% ipython --no-banner

In [1]: import numpy as np

In [2]: np.set_printoptions(precision=2, suppress=True, linewidth=160, sign=" ")

In [3]: rng = np.random.default_rng(487)

In [4]: A = np.eye(2, dtype=int)[rng.permutation(2)]

In [5]: A
Out[5]: 
array([[ 1,  0],
       [ 0,  1]])

In [6]: A @ np.ones(2)
Out[6]: array([ 1.,  1.])

In [7]: np.sort(np.abs(np.linalg.eigvals(A)))[::-1]
Out[7]: array([ 1.,  1.])

In [8]: np.linalg.matrix_power(A, 2)
Out[8]: 
array([[ 1,  0],
       [ 0,  1]])

In [9]: A.sum(axis=1)
Out[9]: array([ 1,  1])

In [10]: p = np.eye(2)[0]

In [11]: for _ in range(4):
    ...:     p = p @ A
    ...:     print(p.round(2))
    ...: 
[ 1.  0.]
[ 1.  0.]
[ 1.  0.]
[ 1.  0.]

In [12]: x = np.array([-9, 1])

In [13]: np.eye(2) - A
Out[13]: 
array([[ 0.,  0.],
       [ 0.,  0.]])

In [14]: A @ x
Out[14]: array([-9,  1])

In [15]: Q, R = np.linalg.qr(A)

In [16]: Q @ R
Out[16]: 
array([[ 1.,  0.],
       [ 0.,  1.]])

In [17]: Q
Out[17]: 
array([[ 1.,  0.],
       [-0.,  1.]])

In [18]: R
Out[18]: 
array([[ 1.,  0.],
       [ 0.,  1.]])

In [19]: np.allclose(R.T @ R, A.T @ A)
Out[19]: True

In [20]: np.abs(np.diag(R))
Out[20]: array([ 1.,  1.])

In [21]: np.trace(Q @ Q.T)
Out[21]: np.float64(2.0)

In [22]: A2 = A / np.linalg.norm(A, axis=1, keepdims=True)

In [23]: C2 = A2 @ A2.T

In [24]: C2
Out[24]: 
array([[ 1.,  0.],
       [ 0.,  1.]])

In [25]: C2[1]
Out[25]: array([ 0.,  1.])

In [26]: (np.abs(C2) > 0.9).astype(int)
Out[26]: 
array([[ 1,  0],
       [ 0,  1]])

In [27]: Lm = np.linalg.cholesky(A)

In [28]: Lm @ Lm.T
Out[28]: 
array([[ 1.,  0.],
       [ 0.,  1.]])

In [29]: np.diag(Lm) ** 2
Out[29]: array([ 1.,  1.])

In [30]: A / np.sqrt(np.outer(np.diag(A), np.diag(A)))
Out[30]: 
array([[ 1.,  0.],
       [ 0.,  1.]])

In [31]: np.linalg.eigvalsh(A).min() > 0
Out[31]: np.True_

In [32]: np.prod(np.diag(Lm)) ** 2, round(np.linalg.det(A), 2)
Out[32]: (np.float64(1.0), np.float64(1.0))

In [33]: arr = np.array([[1.3, 1.5, -1.6, 1.3, -0.7],
    ...:     [-0.8, 0.5, -1.2, 1.5, -0.3],
    ...:     [0.8, -0.5, -1.1, 2.5, 1.6],
    ...:     [1.1, -0.9, -0.3, 1.9, 0.0],
    ...:     [1.0, 1.0, 0.9, -1.5, -1.3],
    ...:     [0.4, 0.6, 0.6, -1.3, 0.0],
    ...:     [-1.6, 0.8, 0.6, 0.3, 0.3],
    ...:     [0.0, 2.5, 2.0, -0.7, -1.2],
    ...:     [-2.7, 0.0, -0.4, -0.7, -0.9],
    ...:     [0.5, -1.3, -0.5, 0.3, 0.6],
    ...:     [-0.9, 0.4, 1.4, 0.1, 1.2],
    ...:     [-0.5, 1.4, 1.6, 0.2, -1.4],
    ...:     [2.8, -0.1, 0.4, -0.3, 1.0],
    ...:     [1.4, -0.2, -0.5, -1.4, 0.4],
    ...:     [1.9, 0.5, 0.4, 1.1, -0.6]])

In [34]: arr[6] *= 20

In [35]: arr
Out[35]: 
array([[  1.3,   1.5,  -1.6,   1.3,  -0.7],
       [ -0.8,   0.5,  -1.2,   1.5,  -0.3],
       [  0.8,  -0.5,  -1.1,   2.5,   1.6],
       [  1.1,  -0.9,  -0.3,   1.9,   0. ],
       [  1. ,   1. ,   0.9,  -1.5,  -1.3],
       [  0.4,   0.6,   0.6,  -1.3,   0. ],
       [-32. ,  16. ,  12. ,   6. ,   6. ],
       [  0. ,   2.5,   2. ,  -0.7,  -1.2],
       [ -2.7,   0. ,  -0.4,  -0.7,  -0.9],
       [  0.5,  -1.3,  -0.5,   0.3,   0.6],
       [ -0.9,   0.4,   1.4,   0.1,   1.2],
       [ -0.5,   1.4,   1.6,   0.2,  -1.4],
       [  2.8,  -0.1,   0.4,  -0.3,   1. ],
       [  1.4,  -0.2,  -0.5,  -1.4,   0.4],
       [  1.9,   0.5,   0.4,   1.1,  -0.6]])

In [36]: A2 = np.c_[arr[:, :3] @ np.array([[3, 1, -2], [2, 0, -2], [-1, 3, 1]]), np.array([-6, 0, -9, 8, 9, -7, -1, -9, 1, -7, -3, 1, -8, -1, 3])]

In [37]: A2
Out[37]: 
array([[  8.5,  -3.5,  -7.2,  -6. ],
       [ -0.2,  -4.4,  -0.6,   0. ],
       [  2.5,  -2.5,  -1.7,  -9. ],
       [  1.8,   0.2,  -0.7,   8. ],
       [  4.1,   3.7,  -3.1,   9. ],
       [  1.8,   2.2,  -1.4,  -7. ],
       [-76. ,   4. ,  44. ,  -1. ],
       [  3. ,   6. ,  -3. ,  -9. ],
       [ -7.7,  -3.9,   5. ,   1. ],
       [ -0.6,  -1. ,   1.1,  -7. ],
       [ -3.3,   3.3,   2.4,  -3. ],
       [ -0.3,   4.3,  -0.2,   1. ],
       [  7.8,   4. ,  -5. ,  -8. ],
       [  4.3,  -0.1,  -2.9,  -1. ],
       [  6.3,   3.1,  -4.4,   3. ]])

In [38]: np.linalg.norm(np.linalg.qr(arr)[0].T @ A2, axis=0) ** 2 / ((A2 ** 2).sum(axis=0) + 1e-12)
Out[38]: array([ 1.  ,  1.  ,  1.  ,  0.38])

In [39]: np.round(np.linalg.lstsq(arr, A2[:, 0])[0], 2) + 0
Out[39]: array([ 3.,  2., -1.,  0.,  0.])

In [40]: np.round(np.linalg.norm(A2 - arr @ np.linalg.lstsq(arr, A2)[0], axis=0), 2) + 0
Out[40]: array([  0.  ,   0.  ,   0.  ,  18.15])

In [41]: np.linalg.matrix_rank(A2)
Out[41]: np.int64(4)

In [42]: X = np.loadtxt("block4.csv", delimiter=",")

In [43]: X
Out[43]: 
array([[-0.3 ,  0.7 ,  0.58, -0.3 ],
       [ 0.3 , -0.58,  0.69, -0.32],
       [-0.89, -0.41,  0.11,  0.14],
       [ 0.15,  0.09,  0.43,  0.89]])

In [44]: Q, vecs = np.linalg.qr(X[:, :1])[0], np.linalg.qr(X[:, 1:])[0]

In [45]: sig = np.linalg.svd(Q.T @ vecs, compute_uv=False)

In [46]: np.degrees(np.arccos(sig.clip(0, 1)))
Out[46]: array([ 90.])

In [47]: (sig > 0.9).sum()
Out[47]: np.int64(0)

In [48]: round(float(np.linalg.det(X)), 2)
Out[48]: -1.0

In [49]: round(float(np.abs(np.linalg.eigvals(X)).max()), 2)
Out[49]: 1.0

In [50]: np.linalg.matrix_power(X, 3)
Out[50]: 
array([[-0.45,  0.19, -0.86,  0.11],
       [ 0.59, -0.67, -0.45,  0.08],
       [ 0.58,  0.64, -0.1 ,  0.49],
       [-0.33, -0.33,  0.21,  0.86]])

In [51]: np.allclose(X, X.T)
Out[51]: False

In [52]: (X + X.T) / 2
Out[52]: 
array([[-0.3 ,  0.5 , -0.16, -0.07],
       [ 0.5 , -0.58,  0.14, -0.12],
       [-0.16,  0.14,  0.11,  0.28],
       [-0.07, -0.12,  0.28,  0.89]])

In [53]: mat = np.load("run3.npy")

In [54]: mat
Out[54]: 
array([[ 1,  1,  1,  1,  1,  1],
       [-2,  1, -2,  1, -2,  1],
       [-2,  2, -2,  2, -2,  2],
       [ 1,  1,  1,  1,  1,  1],
       [-2,  1, -2,  1, -2,  1],
       [-2,  2, -2,  2, -2,  2]])

In [55]: np.count_nonzero(mat)
Out[55]: np.int64(36)

In [56]: np.unravel_index(np.abs(mat).argmax(), mat.shape)
Out[56]: (np.int64(1), np.int64(0))

In [57]: mat.sum(axis=1)
Out[57]: array([ 6, -3,  0,  6, -3,  0])

In [58]: mat.sum(axis=0)
Out[58]: array([-6,  8, -6,  8, -6,  8])

In [59]: np.round(np.linalg.norm(mat), 2)
Out[59]: np.float64(9.49)

In [60]: U, sig, Vt = np.linalg.svd(mat)

In [61]: vecs = Vt[:(sig > 1e-8).sum()]

In [62]: x = mat[5] + 2 * mat[1] + rng.integers(2) * np.eye(6)[0]

In [63]: x
Out[63]: array([-5.,  4., -6.,  4., -6.,  4.])

In [64]: np.allclose(vecs.T @ vecs @ x, x)
Out[64]: False

In [65]: np.linalg.matrix_rank(np.vstack([mat, x]))
Out[65]: np.int64(3)

In [66]: x = np.array([2, -1])

In [67]: rhs = A @ x

In [68]: rhs
Out[68]: array([ 2, -1])

In [69]: np.linalg.solve(A, 5 * rhs)
Out[69]: array([10., -5.])

In [70]: np.linalg.solve(A, rhs + A[:, 1])
Out[70]: array([ 2.,  0.])

In [71]: round(np.linalg.norm(mat, 2) / np.linalg.norm(mat), 2)
Out[71]: np.float64(0.92)

In [72]: np.linalg.matrix_rank(mat, rtol=0.1)
Out[72]: np.int64(2)

In [73]: np.argsort(-np.linalg.norm(mat, axis=0).round(6), kind="stable")[:3]
Out[73]: array([ 0,  2,  4])

In [74]: r = np.linalg.matrix_rank(mat)

In [75]: r
Out[75]: np.int64(2)

In [76]: N = np.linalg.svd(mat)[2][r:].T

In [77]: np.round(N @ N.T, 2) + 0
Out[77]: 
array([[ 0.67,  0.  , -0.33,  0.  , -0.33,  0.  ],
       [ 0.  ,  0.67,  0.  , -0.33,  0.  , -0.33],
       [-0.33,  0.  ,  0.67,  0.  , -0.33,  0.  ],
       [ 0.  , -0.33,  0.  ,  0.67,  0.  , -0.33],
       [-0.33,  0.  , -0.33,  0.  ,  0.67,  0.  ],
       [ 0.  , -0.33,  0.  , -0.33,  0.  ,  0.67]])

In [78]: np.linalg.matrix_rank(mat.T @ mat), np.linalg.matrix_rank(mat @ mat.T)
Out[78]: (np.int64(2), np.int64(2))

In [79]: np.round(mat @ N, 2) + 0
Out[79]: 
array([[ 0.,  0.,  0.,  0.],
       [ 0.,  0.,  0.,  0.],
       [ 0.,  0.,  0.,  0.],
       [ 0.,  0.,  0.,  0.],
       [ 0.,  0.,  0.,  0.],
       [ 0.,  0.,  0.,  0.]])

In [80]: [int(np.linalg.matrix_rank(mat[:i])) for i in range(1, len(mat) + 1)]
Out[80]: [1, 2, 2, 2, 2, 2]

In [81]: M = np.loadtxt("dump.csv", delimiter=",")

In [82]: M
Out[82]: 
array([[-0.53,  0.53, -0.38,  0.43, -1.96],
       [-2.45,  1.02,  1.8 , -2.02, -1.41],
       [ 0.65, -1.  , -1.19,  1.18,  0.04],
       [ 2.95, -1.43, -1.37,  1.86,  1.83],
       [ 0.14,  0.5 ,  0.17, -0.33, -0.76],
       [ 2.22, -0.03,  0.03, -0.74,  1.  ],
       [-0.53,  0.94,  1.49, -1.63, -0.95],
       [-1.75,  0.24,  0.25, -0.31, -1.7 ],
       [-1.71, -0.17, -0.3 ,  0.5 ,  0.23],
       [-3.86,  1.1 ,  2.4 , -0.6 , -0.32],
       [ 1.79,  0.75,  1.3 , -1.57, -0.32],
       [-0.93,  0.52,  0.92, -0.65, -0.25],
       [-0.28, -0.51, -0.93,  0.62,  1.05],
       [-1.68,  2.25,  3.38, -4.03, -1.51],
       [-0.83, -0.13, -0.22, -0.11, -0.32],
       [ 1.62, -2.03, -2.83,  3.08,  1.35],
       [-2.07,  0.13,  0.  ,  0.04,  0.1 ],
       [ 3.22, -0.74, -1.91,  0.03,  1.04],
       [-0.56,  0.22,  0.93, -0.76,  0.44],
       [-0.28,  1.31,  1.68, -2.09, -1.36],
       [ 1.05, -0.75, -0.43,  0.7 ,  0.34],
       [ 0.02,  0.51,  0.59, -0.55, -0.97],
       [-0.95, -0.79, -0.65,  1.82,  1.57],
       [ 2.54, -0.21, -1.18, -0.63,  0.59],
       [ 1.01, -0.29, -1.11,  1.03, -0.42],
       [ 1.5 , -0.74, -0.7 ,  0.5 ,  1.51],
       [ 0.13,  1.05,  1.37, -1.25, -0.82],
       [ 2.79, -0.93, -1.63,  1.69,  0.68]])

In [83]: A2 = M / np.sqrt((M ** 2).mean(axis=1, keepdims=True))

In [84]: np.linalg.matrix_rank(M - M.mean(axis=1, keepdims=True))
Out[84]: np.int64(4)

In [85]: np.linalg.norm(A2, axis=1)
Out[85]: 
array([ 2.24,  2.24,  2.24,  2.24,  2.24,  2.24,  2.24,  2.24,  2.24,  2.24,  2.24,  2.24,  2.24,  2.24,  2.24,  2.24,  2.24,  2.24,  2.24,  2.24,  2.24,
        2.24,  2.24,  2.24,  2.24,  2.24,  2.24,  2.24])
